$ python -q
>>> import numpy as np
>>> import numpy.linalg as la
>>> np.set_printoptions(precision=4, suppress=True, linewidth=160)
>>> W0 = np.load("test10.npy")
>>> W0
array([[ 3.3395,  0.3538,  9.4193],
       [-7.3078, -3.7302,  5.7168],
       [ 5.9325,  7.8554, -1.7605],
       [-2.7644, -7.775 ,  5.6486],
       [-5.3093,  5.1554, -6.7255],
       [-8.6111, -4.8031, -1.667 ],
       [-1.8357, -9.5015, -2.5203],
       [-8.6168, -4.3875,  2.5495],
       [ 4.2166,  0.3598,  9.0604],
       [ 8.7565, -4.0522,  2.6273],
       [-5.1132, -7.0572, -4.9043],
       [-2.0223, -7.54  ,  6.2497],
       [-5.672 ,  7.5705, -3.2428],
       [-1.3282,  8.0726,  5.7506],
       [ 8.7938,  3.7913,  2.8802],
       [ 2.3653, -9.6622,  1.0237],
       [-8.0599,  5.8894, -0.5943],
       [ 3.1283,  8.346 ,  4.534 ],
       [ 5.9236, -7.7393, -2.2391],
       [-2.8522,  0.8734,  9.5447],
       [-2.343 ,  4.8776, -8.4095],
       [ 5.6333,  6.6237, -4.9389],
       [ 1.5894, -6.6558,  7.2921],
       [ 2.0824, -8.1937,  5.341 ]])
>>> idx = W0[:, 2] > np.median(W0[:, 2])
>>> r0 = W0[idx].mean(axis=0) - W0[~idx].mean(axis=0)
>>> r0
array([ 3.4448, -0.9143,  8.9578])
>>> print(idx.astype(int))
[1 1 0 1 0 0 0 0 1 1 0 1 0 1 1 0 0 1 0 1 0 0 1 1]
>>> np.round((((W0 - W0.mean(axis=0)) @ r0 > 0) == idx).mean(), 4)
np.float64(0.9583)
>>> m1 = np.loadtxt("layer9.csv", delimiter=",")
>>> print(m1)
[[ 1.  1.  3.]
 [ 3. -3.  2.]
 [ 1.  1.  3.]
 [-3.  0.  3.]
 [ 1.  2. -1.]
 [-1. -2.  0.]
 [-1. -3. -3.]]
>>> # row 2 repeats row 0
>>> w1 = np.array([[0, -2, 0, 2], [3, -2, 3, 3], [3, 1, -2, -2]])
>>> b = np.array([-3, 5, 2, -4])
>>> act = np.maximum(m1 @ w1 + b, 0)
>>> la.matrix_rank(act)
np.int64(3)
>>> act
array([[ 9.,  4.,  0.,  0.],
       [ 0.,  7.,  0.,  0.],
       [ 9.,  4.,  0.,  0.],
       [ 6., 14.,  0.,  0.],
       [ 0.,  0., 10.,  6.],
       [ 0., 11.,  0.,  0.],
       [ 0., 10.,  0.,  0.]])
>>> cent = np.array([[2, 2], [4, 3], [0, 4], [3, 0]])
>>> (act @ cent).round(6).argmax(axis=1)
array([0, 0, 0, 0, 1, 0, 0])
>>> act @ cent
array([[34., 30.],
       [28., 21.],
       [34., 30.],
       [68., 54.],
       [18., 40.],
       [44., 33.],
       [40., 30.]])
>>> r0, r1 = W0[6], W0[8]
>>> round(r0 @ r1, 4)
np.float64(-33.994)
>>> print(round(float(r0 @ r0), 4))
100.0002
>>> pr = (r0 @ r1) / (r0 @ r0) * r0
>>> la.matrix_rank(np.outer(r0, r1))
np.int64(1)
>>> B = m1 / la.norm(m1, axis=1, keepdims=True)
>>> C2 = B @ B.T
>>> np.round(np.degrees(np.arccos(np.clip(C2[1, 2], -1, 1))), 4)
np.float64(67.3131)
>>> la.norm(B, axis=1)
array([1., 1., 1., 1., 1., 1., 1.])
>>> proj = m1 @ la.solve(m1.T @ m1, m1.T)
>>> la.matrix_rank(np.eye(7) - proj)
np.int64(4)
>>> np.round((np.eye(7) - proj) @ m1, 4) + 0
array([[0., 0., 0.],
       [0., 0., 0.],
       [0., 0., 0.],
       [0., 0., 0.],
       [0., 0., 0.],
       [0., 0., 0.],
       [0., 0., 0.]])
>>> feats = np.load("x.npy")
>>> feats
array([[ 2,  1,  0,  0],
       [ 2, -1,  0,  0],
       [ 0,  0,  2,  1],
       [ 0,  0,  2, -1]])
>>> evals, evecs = la.eig(feats)
>>> np.sort(la.eigvals(feats @ feats))
array([2.4384, 2.4384, 6.5616, 6.5616])
>>> np.prod(evals)
np.float64(16.0)
>>> print(np.sort(la.eigvals(feats.T)))
[-1.5616 -1.5616  2.5616  2.5616]
>>> np.sort(la.eigvals(la.inv(feats)))
array([-0.6404, -0.6404,  0.3904,  0.3904])
>>> feats @ evecs[:, 0] - evals[0] * evecs[:, 0]
array([0., 0., 0., 0.])
>>> np.sort(la.eigvals(feats).real)
array([-1.5616, -1.5616,  2.5616,  2.5616])
>>> np.flatnonzero(la.matrix_power((feats != 0) + (feats.T != 0) + np.eye(4), 4)[2])
array([2, 3])
>>> np.einsum("ij,ji->", feats, feats)
np.int64(18)
>>> la.eigvals(feats)
array([ 2.5616, -1.5616,  2.5616, -1.5616])
>>> B = np.c_[m1[:, :1] @ np.array([[2]]), np.array([5, -4, -4, 5, -4, 2, -1])]
>>> B
array([[ 2.,  5.],
       [ 6., -4.],
       [ 2., -4.],
       [-6.,  5.],
       [ 2., -4.],
       [-2.,  2.],
       [-2., -1.]])
>>> np.round(la.lstsq(m1, B[:, 0])[0], 4) + 0
array([2., 0., 0.])
>>> B = feats / la.norm(feats, axis=1, keepdims=True)
>>> C2 = B @ B.T
>>> la.norm(B, axis=1)
array([1., 1., 1., 1.])
>>> (C2 - 2 * np.eye(4)).round(6).argmax(axis=1)
array([1, 0, 3, 2])
>>> np.degrees(np.arccos(np.clip(C2[0, 2], -1, 1)))
np.float64(90.0)
>>> print(C2)
[[1.  0.6 0.  0. ]
 [0.6 1.  0.  0. ]
 [0.  0.  1.  0.6]
 [0.  0.  0.6 1. ]]
>>> np.argwhere(np.triu(np.abs(C2) > 0.95, 1))
array([], shape=(0, 2), dtype=int64)
>>> M = np.loadtxt("data.csv", delimiter=",")
>>> print(M)
[[ 1.  0.  2. -1.]
 [-1.  1.  0.  2.]
 [ 2. -1.  1.  0.]
 [ 0.  2. -1.  1.]]
>>> rng = np.random.default_rng(29)
>>> idx = rng.permutation(4)
>>> print(idx)
[3 2 0 1]
>>> B = M[idx][:, idx]
>>> print(np.sort(np.abs(la.eigvals(B))))
[1.4142 1.4142 2.     4.    ]
>>> print((M @ M)[0])
[ 5. -4.  5. -2.]
>>> np.allclose(M @ M.T, M.T @ M)
True
>>> print(np.sort(np.abs(np.fft.fft(M[0]))), np.sort(la.svd(M, compute_uv=False)))
[1.4142 1.4142 2.     4.    ] [1.4142 1.4142 2.     4.    ]
>>> B = np.array([[7, -3], [2, 9], [0, -1], [5, 9]])
>>> la.matrix_rank(M @ B)
np.int64(2)
>>> M @ B
array([[  2., -14.],
       [  5.,  30.],
       [ 12., -16.],
       [  9.,  28.]])
>>> Q, evecs = la.qr(M[:, :1])[0], la.qr(M[:, 1:])[0]
>>> sv = la.svd(Q.T @ evecs, compute_uv=False)
>>> (sv > 0.9).sum()
np.int64(0)
>>> J = np.array([[-0.4, 0.0, -0.9],
...     [-0.3, -0.3, -0.8],
...     [0.7, -0.2, -0.7],
...     [0.0, 0.5, 0.7],
...     [0.0, -1.0, 0.1],
...     [-0.6, 0.9, -0.7],
...     [1.1, 2.0, -0.4],
...     [0.0, 0.6, -1.2],
...     [-0.1, 0.6, 0.1],
...     [-0.6, 0.8, 1.1],
...     [-1.8, 0.9, 1.5],
...     [0.1, 0.5, -0.3],
...     [-0.7, 1.9, 0.0]])
>>> J
array([[-0.4,  0. , -0.9],
       [-0.3, -0.3, -0.8],
       [ 0.7, -0.2, -0.7],
       [ 0. ,  0.5,  0.7],
       [ 0. , -1. ,  0.1],
       [-0.6,  0.9, -0.7],
       [ 1.1,  2. , -0.4],
       [ 0. ,  0.6, -1.2],
       [-0.1,  0.6,  0.1],
       [-0.6,  0.8,  1.1],
       [-1.8,  0.9,  1.5],
       [ 0.1,  0.5, -0.3],
       [-0.7,  1.9,  0. ]])
>>> Ac = J - J.mean(axis=0)
>>> U, sv, Vt = la.svd(Ac, full_matrices=False)
>>> np.abs(Vt[-1])
array([0.7783, 0.1152, 0.6173])
>>> sv ** 2 / (sv ** 2).sum()
array([0.5123, 0.3473, 0.1403])
>>> print(np.abs(U[:, 0]).argmax())
10
>>> la.matrix_rank(Ac)
np.int64(3)
